In [1]: import numpy as np

In [2]: import numpy.linalg as la

In [3]: np.set_printoptions(precision=2, suppress=True, linewidth=100)

In [4]: A2 = np.array([[1, 1], [1, -1]])

In [5]: rng = np.random.default_rng(50668)

In [6]: J = np.kron(A2, np.kron(A2, A2))[rng.permutation(8)][:10]

In [7]: J
Out[7]: 
array([[ 1, -1,  1, -1,  1, -1,  1, -1],
       [ 1, -1, -1,  1,  1, -1, -1,  1],
       [ 1,  1, -1, -1,  1,  1, -1, -1],
       [ 1,  1,  1,  1,  1,  1,  1,  1],
       [ 1, -1, -1,  1, -1,  1,  1, -1],
       [ 1, -1,  1, -1, -1,  1, -1,  1],
       [ 1,  1,  1,  1, -1, -1, -1, -1],
       [ 1,  1, -1, -1, -1, -1,  1,  1]])

In [8]: W1 = np.array([[1, 1, 0, -2, -3],
   ...:     [-1, 1, -3, 3, 3],
   ...:     [0, -2, -2, -2, -3],
   ...:     [2, 3, -3, -1, -1],
   ...:     [0, -3, -2, -1, 0],
   ...:     [2, 3, -1, 1, 1],
   ...:     [-1, -1, -3, 3, -3],
   ...:     [-3, 1, -1, 2, 2]])

In [9]: coef = np.array([3, 0, 2, 0, 1])

In [10]: act = np.maximum(J @ W1 + coef, 0)

In [11]: la.matrix_rank(act)
Out[11]: np.int64(5)

In [12]: act
Out[12]: 
array([[ 3,  0,  3,  0,  0],
       [ 3,  1,  5,  0,  1],
       [ 7,  1,  5,  0,  7],
       [ 3,  3,  0,  3,  0],
       [11,  9,  3,  0,  0],
       [ 3,  3,  9,  0,  0],
       [ 7,  3,  1,  0,  0],
       [ 0,  1,  3,  9,  3]])

In [13]: basis = np.array([[1, 0], [1, 1], [1, 1], [2, 0], [2, 2]])

In [14]: W1 @ basis
Out[14]: 
array([[ -8,  -5],
       [  9,   4],
       [-14, -10],
       [ -2,  -2],
       [ -7,  -5],
       [  8,   4],
       [ -5, -10],
       [  5,   4]])

In [15]: (act @ basis).round(6).argmax(axis=1)
Out[15]: array([0, 0, 0, 0, 0, 0, 0, 0])
